In [1]: import numpy as np

In [2]: from numpy import linalg as LA

In [3]: np.set_printoptions(suppress=True, linewidth=100)

In [4]: def rd(a):
   ...:     return np.round(a, 1) + 0
   ...: 

In [5]: X = np.diag(np.array([4, -4, -5, 4, -8, 0, -3])) + -2 * np.eye(7, k=1) + -2 * np.eye(7, k=-1)

In [6]: X
Out[6]: 
array([[ 4., -2.,  0.,  0.,  0.,  0.,  0.],
       [-2., -4., -2.,  0.,  0.,  0.,  0.],
       [ 0., -2., -5., -2.,  0.,  0.,  0.],
       [ 0.,  0., -2.,  4., -2.,  0.,  0.],
       [ 0.,  0.,  0., -2., -8., -2.,  0.],
       [ 0.,  0.,  0.,  0., -2.,  0., -2.],
       [ 0.,  0.,  0.,  0.,  0., -2., -3.]])

In [7]: w, vecs = LA.eigvalsh(X)
ValueError: too many values to unpack (expected 2)


In [8]: w, vecs = LA.eigh(X)

In [9]: (w > 1e-8).sum(), (w < -1e-8).sum()
Out[9]: (np.int64(3), np.int64(4))

In [10]: rd(w)
Out[10]: array([-8.8, -6.9, -3.9, -3. ,  1.3,  4.5,  4.8])

In [11]: np.unique(w.round(6) + 0, return_counts=True)[1]
Out[11]: array([1, 1, 1, 1, 1, 1, 1])

In [12]: rd(LA.svd(X, compute_uv=False))
Out[12]: array([8.8, 6.9, 4.8, 4.5, 3.9, 3. , 1.3])

In [13]: t3 = np.stack([X, -1 * X, X[::-1]])

In [14]: LA.matrix_rank(t3.reshape(3, -1))
Out[14]: np.int64(2)

In [15]: rd(LA.norm(t3, axis=(1, 2)))
Out[15]: array([13.9, 13.9, 13.9])

In [16]: LA.matrix_rank(t3)
Out[16]: array([7, 7, 7])

In [17]: t3.shape
Out[17]: (3, 7, 7)

In [18]: t3.sum(axis=0)
Out[18]: 
array([[ 0.,  0.,  0.,  0.,  0., -2., -3.],
       [ 0.,  0.,  0.,  0., -2.,  0., -2.],
       [ 0.,  0.,  0., -2., -8., -2.,  0.],
       [ 0.,  0., -2.,  4., -2.,  0.,  0.],
       [ 0., -2., -5., -2.,  0.,  0.,  0.],
       [-2., -4., -2.,  0.,  0.,  0.,  0.],
       [ 4., -2.,  0.,  0.,  0.,  0.,  0.]])

In [19]: A = np.load("block17.npy")

In [20]: A
Out[20]: 
array([[ 0.,  2.,  1.,  0., -2.,  2.,  2.,  0.,  1.,  2.,  2.],
       [ 2.,  0.,  0.,  0.,  0.,  0.,  0.,  0.,  0.,  0.,  0.],
       [ 1.,  0.,  0.,  0.,  0.,  0.,  0.,  0.,  0.,  0.,  0.],
       [ 0.,  0.,  0.,  0.,  0.,  0.,  0.,  0.,  0.,  0.,  0.],
       [-2.,  0.,  0.,  0.,  0.,  0.,  0.,  0.,  0.,  0.,  0.],
       [ 2.,  0.,  0.,  0.,  0.,  0.,  0.,  0.,  0.,  0.,  0.],
       [ 2.,  0.,  0.,  0.,  0.,  0.,  0.,  0.,  0.,  0.,  0.],
       [ 0.,  0.,  0.,  0.,  0.,  0.,  0.,  0.,  0.,  0.,  0.],
       [ 1.,  0.,  0.,  0.,  0.,  0.,  0.,  0.,  0.,  0.,  0.],
       [ 2.,  0.,  0.,  0.,  0.,  0.,  0.,  0.,  0.,  0.,  0.],
       [ 2.,  0.,  0.,  0.,  0.,  0.,  0.,  0.,  0.,  0.,  0.]])

In [21]: # rows 1 and 5 are equal

In [22]: LA.cond(A) > 100
Out[22]: np.True_

In [23]: rd(LA.norm(A, 2) / LA.norm(A))
Out[23]: np.float64(0.7)

In [24]: w, vecs = LA.eigvalsh(A)
ValueError: too many values to unpack (expected 2)


In [25]: w, vecs = LA.eigh(A)

In [26]: np.abs(vecs[:, -1]).round(6).argmax()
Out[26]: np.int64(0)

In [27]: np.unique(w.round(6) + 0, return_counts=True)[1]
Out[27]: array([1, 9, 1])

In [28]: (w > 1e-8).sum(), (w < -1e-8).sum()
Out[28]: (np.int64(1), np.int64(1))

In [29]: rd(np.abs(vecs[:, -1]))
Out[29]: array([0.7, 0.3, 0.1, 0. , 0.3, 0.3, 0.3, 0. , 0.1, 0.3, 0.3])

In [30]: rd(vecs.T @ A @ vecs)
Out[30]: 
array([[-5.1,  0. ,  0. ,  0. ,  0. ,  0. ,  0. ,  0. ,  0. ,  0. ,  0. ],
       [ 0. ,  0. ,  0. ,  0. ,  0. ,  0. ,  0. ,  0. ,  0. ,  0. ,  0. ],
       [ 0. ,  0. ,  0. ,  0. ,  0. ,  0. ,  0. ,  0. ,  0. ,  0. ,  0. ],
       [ 0. ,  0. ,  0. ,  0. ,  0. ,  0. ,  0. ,  0. ,  0. ,  0. ,  0. ],
       [ 0. ,  0. ,  0. ,  0. ,  0. ,  0. ,  0. ,  0. ,  0. ,  0. ,  0. ],
       [ 0. ,  0. ,  0. ,  0. ,  0. ,  0. ,  0. ,  0. ,  0. ,  0. ,  0. ],
       [ 0. ,  0. ,  0. ,  0. ,  0. ,  0. ,  0. ,  0. ,  0. ,  0. ,  0. ],
       [ 0. ,  0. ,  0. ,  0. ,  0. ,  0. ,  0. ,  0. ,  0. ,  0. ,  0. ],
       [ 0. ,  0. ,  0. ,  0. ,  0. ,  0. ,  0. ,  0. ,  0. ,  0. ,  0. ],
       [ 0. ,  0. ,  0. ,  0. ,  0. ,  0. ,  0. ,  0. ,  0. ,  0. ,  0. ],
       [ 0. ,  0. ,  0. ,  0. ,  0. ,  0. ,  0. ,  0. ,  0. ,  0. ,  5.1]])

In [31]: rd(LA.eigvalsh(A + 2 * np.eye(11)))
Out[31]: array([-3.1,  2. ,  2. ,  2. ,  2. ,  2. ,  2. ,  2. ,  2. ,  2. ,  7.1])
